% ipython --no-banner

In [1]: import numpy as np

In [2]: import numpy.linalg as la

In [3]: np.set_printoptions(suppress=True, linewidth=140)

In [4]: X = np.load("block14.npy")

In [5]: print(X)
[[0 0 0 0 3 0 0]
 [0 0 0 0 0 0 0]
 [0 0 0 0 0 0 0]
 [0 0 0 0 0 0 3]
 [0 0 0 0 0 0 0]
 [0 0 0 3 0 0 0]
 [0 0 0 0 0 2 0]]

In [6]: blk = np.stack([X, 3 * X, X[::-1]])

In [7]: print((blk @ X.T).shape)
(3, 7, 7)

In [8]: print(np.flatnonzero(la.matrix_power((X != 0) + (X.T != 0) + np.eye(7), 7)[0]))
[0 4]

In [9]: print(X @ X)
[[0 0 0 0 0 0 0]
 [0 0 0 0 0 0 0]
 [0 0 0 0 0 0 0]
 [0 0 0 0 0 6 0]
 [0 0 0 0 0 0 0]
 [0 0 0 0 0 0 9]
 [0 0 0 6 0 0 0]]

In [10]: print((X != 0).astype(int))
[[0 0 0 0 1 0 0]
 [0 0 0 0 0 0 0]
 [0 0 0 0 0 0 0]
 [0 0 0 0 0 0 1]
 [0 0 0 0 0 0 0]
 [0 0 0 1 0 0 0]
 [0 0 0 0 0 1 0]]

In [11]: print(np.allclose(X[:-1].T @ la.lstsq(X[:-1].T, X[-1])[0], X[-1]))
False

In [12]: print(np.abs(np.diag(la.qr(X)[1])) > 1e-9)
[False False False  True False  True  True]

In [13]: print(np.round(X @ la.pinv(X) @ X, 3))
[[0. 0. 0. 0. 3. 0. 0.]
 [0. 0. 0. 0. 0. 0. 0.]
 [0. 0. 0. 0. 0. 0. 0.]
 [0. 0. 0. 0. 0. 0. 3.]
 [0. 0. 0. 0. 0. 0. 0.]
 [0. 0. 0. 3. 0. 0. 0.]
 [0. 0. 0. 0. 0. 2. 0.]]

In [14]: print(np.round(np.trace(la.pinv(X) @ X), 3))
4.0

In [15]: feats = np.load("m.npy")

In [16]: print(feats)
[[109   8   4   5   4   6]
 [  5 101   0   5   7   5]
 [  9   4  46   2   7   4]
 [  4   5   0  46   7   9]
 [  6   8   3   1 -60   8]
 [  5   3   1   9   0 -60]]

In [17]: f = np.array([2, 2, 2])

In [18]: print(np.correlate(feats[5], feats[0], "full"))
[   30    38    43    93    93   258   131  -119   741  -480 -6540]

In [19]: print(np.array([np.convolve(row, f, "same") for row in feats]))
[[ 234  242   34   26   30   20]
 [ 212  212  212   24   34   24]
 [  26  118  104  110   26   22]
 [  18   18  102  106  124   32]
 [  28   34   24 -112 -102 -104]
 [  16   18   26   20 -102 -120]]

In [20]: print(np.polyval(f, feats[5]))
[  62   26    6  182    2 7082]

In [21]: blk = np.stack([feats, 4 * feats, feats[::-1]])

In [22]: print(blk.sum(axis=0))
[[ 550   43   21   34   20  -30]
 [  31  513    3   26  -25   33]
 [  49   25  230   56   42   29]
 [  29   29   46  232   42   49]
 [  35  141   15   10 -293   45]
 [ 134   23    9   50    4 -294]]

In [23]: print(blk.shape)
(3, 6, 6)

In [24]: print(la.matrix_rank(blk))
[6 6 6]

In [25]: print(round(la.norm(feats[2] - feats[0]), 3))
108.637

In [26]: print(np.round(la.norm(feats, 1), 3), np.round(la.norm(feats, np.inf), 3))
138.0 136.0

In [27]: print(round(float(la.norm(feats, "nuc")), 3))
426.202

In [28]: K = np.array([[-4, 1, -2, -6, -1, 0],
    ...:     [-2, 9, 6, 8, 3, -5],
    ...:     [-8, 3, -7, -2, -5, 5],
    ...:     [4, 7, -6, 1, 1, 4],
    ...:     [1, -3, -8, 1, -8, 9],
    ...:     [0, -3, -1, 5, 4, -5],
    ...:     [2, -26, -20, -30, -10, 15]])

In [29]: # row 6 is much longer than the rest

In [30]: print(np.round(K.mean(axis=0), 3))
[-1.    -1.714 -5.429 -3.286 -2.286  3.286]

In [31]: print(np.round(la.svd(K, compute_uv=False), 3))
[51.576 16.592 11.016  8.525  6.546  0.879]

In [32]: print(np.count_nonzero(K))
40

In [33]: K[7]
IndexError: index 7 is out of bounds for axis 0 with size 7


In [34]: print(K.shape)
(7, 6)

In [35]: print(K.sum(axis=1))
[-12  19 -14  11  -8   0 -69]

In [36]: print(la.matrix_rank(K))
6

In [37]: print(np.diff(K, axis=0))
[[  2   8   8  14   4  -5]
 [ -6  -6 -13 -10  -8  10]
 [ 12   4   1   3   6  -1]
 [ -3 -10  -2   0  -9   5]
 [ -1   0   7   4  12 -14]
 [  2 -23 -19 -35 -14  20]]

In [38]: print(np.unravel_index(np.abs(K).argmax(), K.shape))
(np.int64(6), np.int64(3))

In [39]: f, r1 = K[3], K[0]

In [40]: print(f @ r1)
-4

In [41]: print(f @ f)
119

In [42]: pr = (f @ r1) / (f @ f) * f

In [43]: print(np.round(la.norm(f + r1) ** 2 + la.norm(f - r1) ** 2, 3))
354.0

In [44]: print(np.round(r1 - pr, 3))
[-3.866  1.235 -2.202 -5.966 -0.966  0.134]

In [45]: print(la.matrix_rank(np.outer(f, r1)))
1

In [46]: print(np.outer(f, r1))
[[-16   4  -8 -24  -4   0]
 [-28   7 -14 -42  -7   0]
 [ 24  -6  12  36   6   0]
 [ -4   1  -2  -6  -1   0]
 [ -4   1  -2  -6  -1   0]
 [-16   4  -8 -24  -4   0]]

In [47]: hat = K @ la.solve(K.T @ K, K.T)

In [48]: print(np.round(hat @ K[:, 2], 3))
[ -2.   6.  -7.  -6.  -8.  -1. -20.]

In [49]: print(np.allclose(hat @ hat, hat))
True

In [50]: print(np.round(la.eigvalsh(hat), 3) + 0)
[0. 1. 1. 1. 1. 1. 1.]

In [51]: assert feats == feats.T
ValueError: The truth value of an array with more than one element is ambiguous. Use a.any() or a.all()


In [52]: print(np.allclose(feats, feats.T))
False

In [53]: print((feats - feats.T) / 2)
[[ 0.   1.5 -2.5  0.5 -1.   0.5]
 [-1.5  0.  -2.   0.  -0.5  1. ]
 [ 2.5  2.   0.   1.   2.   1.5]
 [-0.5  0.  -1.   0.   3.   0. ]
 [ 1.   0.5 -2.  -3.   0.   4. ]
 [-0.5 -1.  -1.5  0.  -4.   0. ]]

In [54]: print(np.round(np.sort(np.abs(la.eigvals(feats))), 3))
[ 45.698  45.893  60.917  60.917  97.755 114.386]

In [55]: la.determinant(feats)
AttributeError: module 'numpy.linalg' has no attribute 'determinant'


In [56]: print((feats + feats.T) / 2)
[[109.    6.5   6.5   4.5   5.    5.5]
 [  6.5 101.    2.    5.    7.5   4. ]
 [  6.5   2.   46.    1.    5.    2.5]
 [  4.5   5.    1.   46.    4.    9. ]
 [  5.    7.5   5.    4.  -60.    4. ]
 [  5.5   4.    2.5   9.    4.  -60. ]]

In [57]: print(np.trace(feats))
182

In [58]: print(np.allclose(feats @ feats.T, feats.T @ feats))
False

In [59]: print(round(float(np.abs(la.eigvals(feats)).max()), 3))
114.386

In [60]: q, evecs = la.qr(K[:, :2])[0], la.qr(K[:, 2:])[0]

In [61]: sigma = la.svd(q.T @ evecs, compute_uv=False)

In [62]: print(round(la.norm(q @ q.T - evecs @ evecs.T, 2), 3))
1.0

In [63]: mat = np.load("w.npy")

In [64]: print(mat)
[[0 1 1]
 [1 0 1]
 [1 1 0]]

In [65]: print([round(float(la.det(mat[:i, :i])), 2) + 0 for i in range(1, 4)])
[0.0, -1.0, 2.0]

In [66]: print(np.all(la.eigvalsh(mat) > 0))
False

In [67]: print(round(float(la.eigvalsh(mat).min()), 3))
-1.0

In [68]: arr = np.load("run12.npy")

In [69]: print(arr)
[[3. 1. 1. 1. 1.]
 [1. 3. 1. 1. 1.]
 [1. 1. 3. 1. 1.]
 [1. 1. 1. 3. 1.]
 [1. 1. 1. 1. 3.]]

In [70]: # equal to its transpose

In [71]: vec = np.ones(5)

In [72]: for _ in range(3):
    ...:     vec = arr @ vec
    ...:     vec /= la.norm(vec)
    ...:     print(round(vec @ arr @ vec, 3))
    ...: 
7.0
7.0
7.0

In [73]: print(round(float(la.eigvalsh(arr)[-1]), 3))
7.0

In [74]: q, evecs = la.qr(arr[:, :2])[0], la.qr(arr[:, 2:])[0]

In [75]: sigma = la.svd(q.T @ evecs, compute_uv=False)

In [76]: print(np.round(np.degrees(np.arccos(sigma.clip(0, 1))), 3))
[32.418 90.   ]

In [77]: print(sigma.round(3) + 0)
[0.844 0.   ]

In [78]: print(round(float(la.norm(q @ q.T - evecs @ evecs.T, 2)), 3))
1.0

In [79]: evals, evecs = la.eigh(arr)

In [80]: vec = np.array([-1, 1, -2, -2, 1])

In [81]: print((np.sign(evecs[:, -1].round(6)) == np.sign(evecs[0, -1].round(6))).astype(int))
[1 1 1 1 1]

In [82]: print(np.round(evecs * np.sqrt(evals) @ evecs.T, 3))
[[1.661 0.246 0.246 0.246 0.246]
 [0.246 1.661 0.246 0.246 0.246]
 [0.246 0.246 1.661 0.246 0.246]
 [0.246 0.246 0.246 1.661 0.246]
 [0.246 0.246 0.246 0.246 1.661]]

In [83]: print(np.abs(arr).sum(axis=1).max(), np.abs(evals).max())
7.0 7.0

In [84]: print(np.round(evecs * np.maximum(evals, 0) @ evecs.T, 3))
[[3. 1. 1. 1. 1.]
 [1. 3. 1. 1. 1.]
 [1. 1. 3. 1. 1.]
 [1. 1. 1. 3. 1.]
 [1. 1. 1. 1. 3.]]

In [85]: print(np.round(la.eigvalsh(arr[1:, 1:]), 3))
[2. 2. 2. 6.]
